>>> import numpy as np
>>> from numpy import linalg as LA
>>> np.set_printoptions(precision=2, suppress=True, linewidth=160, legacy="1.25")
>>> def rnd(a):
...     return np.round(a, 2) + 0
... 
>>> E = np.loadtxt("layer1.csv", delimiter=",")
>>> E
array([[ 0.2, -1.6, -1.5],
       [ 0. ,  0.1, -0.5],
       [-0.2, -1.1,  0.9]])
>>> np.unravel_index(np.abs(E).argmax(), E.shape)
(0, 1)
>>> E.shape
(3, 3)
>>> E[3]
Traceback (most recent call last):
  File "<python-input-8>", line 1, in <module>
    E[3]
    ~^^^
IndexError: index 3 is out of bounds for axis 0 with size 3
>>> rnd(E.mean(axis=0))
array([ 0.  , -0.87, -0.37])
>>> LA.matrix_rank(E)
3
>>> np.abs(E).max()
1.6
>>> rnd(LA.svd(E, compute_uv=False))
array([2.23, 1.49, 0.09])
>>> rnd(E - E[0])
array([[ 0. ,  0. ,  0. ],
       [-0.2,  1.7,  1. ],
       [-0.4,  0.5,  2.4]])
>>> rnd(E.sum(axis=1))
array([-2.9, -0.4, -0.4])
>>> w1 = np.array([[0, -1, 3], [3, 1, 1], [-2, 0, 0]])
>>> beta = np.array([0, 3, 1])
>>> act = np.maximum(E @ w1 + beta, 0)
>>> (act > 0).astype(int)
array([[0, 1, 0],
       [1, 1, 1],
       [0, 1, 0]])
>>> rnd(act)
array([[0. , 1.2, 0. ],
       [1.3, 3.1, 1.1],
       [0. , 2.1, 0. ]])
>>> rnd((act > 0).mean(axis=0))
array([0.33, 1.  , 0.33])
>>> Z = np.array([[1, 2], [4, 9], [4, 4]])
>>> w1 @ Z
array([[ 8,  3],
       [11, 19],
       [-2, -4]])
>>> w, V = LA.eig(E)
>>> rnd(E @ V[:, 0] - w[0] * V[:, 0])
array([0., 0., 0.])
>>> rnd(np.sort(LA.eigvals(LA.inv(E))))
array([-1.71,  0.69,  3.01])
>>> rnd(w)
array([ 1.45,  0.33, -0.58])
>>> rnd(np.prod(w))
-0.28
>>> J = np.load("run12.npy")
>>> J
array([[5, 0, 0, 0, 0],
       [8, 8, 0, 0, 0],
       [8, 9, 3, 0, 0],
       [5, 1, 9, 9, 0],
       [9, 1, 9, 8, 8]])
>>> other = LA.inv(J)
>>> rnd(LA.det(J) * other)
array([[ 1728.,     0.,     0.,     0.,     0.],
       [-1728.,  1080.,     0.,     0.,     0.],
       [  576., -3240.,  2880.,     0.,     0.],
       [-1344.,  3120., -2880.,   960.,     0.],
       [-1032.,   390.,  -360.,  -960.,  1080.]])
>>> np.allclose(other, J.T)
False
>>> rnd(LA.inv(other))
array([[5., 0., 0., 0., 0.],
       [8., 8., 0., 0., 0.],
       [8., 9., 3., 0., 0.],
       [5., 1., 9., 9., 0.],
       [9., 1., 9., 8., 8.]])
>>> rnd(J @ other)
array([[1., 0., 0., 0., 0.],
       [0., 1., 0., 0., 0.],
       [0., 0., 1., 0., 0.],
       [0., 0., 0., 1., 0.],
       [0., 0., 0., 0., 1.]])
>>> rnd(LA.cond(J))
17.49
